$ ipython --no-banner

In [1]: import numpy as np

In [2]: from numpy import linalg as LA

In [3]: np.set_printoptions(suppress=True, linewidth=200)

In [4]: M2 = np.array([[1, 1], [1, -1]])

In [5]: rng = np.random.default_rng(4986)

In [6]: data = np.kron(M2, np.kron(M2, M2))[rng.permutation(8)][:4]

In [7]: data
Out[7]: 
array([[ 1, -1,  1, -1, -1,  1, -1,  1],
       [ 1,  1,  1,  1, -1, -1, -1, -1],
       [ 1,  1,  1,  1,  1,  1,  1,  1],
       [ 1, -1, -1,  1, -1,  1,  1, -1]])

In [8]: x0 = np.array([-1, 1, -2, 2, 1, -1, 2, -1])

In [9]: a = np.maximum(data @ x0, 0)

In [10]: np.flatnonzero(a > 1e-9)
Out[10]: array([2, 3])

In [11]: np.round(np.tanh(data @ x0), 2)
Out[11]: array([-1.  , -0.76,  0.76,  1.  ])

In [12]: a
Out[12]: array([0, 0, 1, 3])

In [13]: Uu, sigma, Vt = LA.svd(data, full_matrices=False)

In [14]: np.cumsum(sigma ** 2) / np.sum(sigma ** 2)
Out[14]: array([0.25, 0.5 , 0.75, 1.  ])

In [15]: np.round(np.sqrt((sigma ** 2).sum()), 2), round(float(LA.norm(data)), 2)
Out[15]: (np.float64(5.66), 5.66)

In [16]: np.round(Uu.T @ Uu, 2) + 0
Out[16]: 
array([[1., 0., 0., 0.],
       [0., 1., 0., 0.],
       [0., 0., 1., 0.],
       [0., 0., 0., 1.]])

In [17]: sigma.round(2)
Out[17]: array([2.83, 2.83, 2.83, 2.83])

In [18]: np.round(Uu.T @ data @ Vt.T, 2) + 0
Out[18]: 
array([[2.83, 0.  , 0.  , 0.  ],
       [0.  , 2.83, 0.  , 0.  ],
       [0.  , 0.  , 2.83, 0.  ],
       [0.  , 0.  , 0.  , 2.83]])

In [19]: K = np.load("run0.npy")

In [20]: K.round(2)
Out[20]: 
array([[1.  , 0.  , 0.  , 0.  , 0.  , 0.  ],
       [0.  , 0.5 , 0.  , 0.  , 0.  , 0.5 ],
       [0.  , 0.  , 0.5 , 0.  , 0.5 , 0.  ],
       [0.  , 0.  , 0.  , 1.  , 0.  , 0.  ],
       [0.  , 0.33, 0.33, 0.  , 0.33, 0.  ],
       [0.  , 0.  , 0.25, 0.25, 0.  , 0.5 ]])

In [21]: idx = rng.permutation(6)

In [22]: idx
Out[22]: array([1, 0, 2, 4, 5, 3])

In [23]: M2 = K[idx][:, idx]

In [24]: M2.round(2)
Out[24]: 
array([[0.5 , 0.  , 0.  , 0.  , 0.5 , 0.  ],
       [0.  , 1.  , 0.  , 0.  , 0.  , 0.  ],
       [0.  , 0.  , 0.5 , 0.5 , 0.  , 0.  ],
       [0.33, 0.  , 0.33, 0.33, 0.  , 0.  ],
       [0.  , 0.  , 0.25, 0.  , 0.5 , 0.25],
       [0.  , 0.  , 0.  , 0.  , 0.  , 1.  ]])

In [25]: round(float(LA.det(M2)), 2), round(LA.det(K[idx]), 2)
Out[25]: (-0.02, np.float64(0.02))

In [26]: np.allclose(M2, K)
Out[26]: False

In [27]: np.round(np.sort(np.abs(LA.eigvals(M2))), 2)
Out[27]: array([0.07, 0.56, 0.56, 0.94, 1.  , 1.  ])
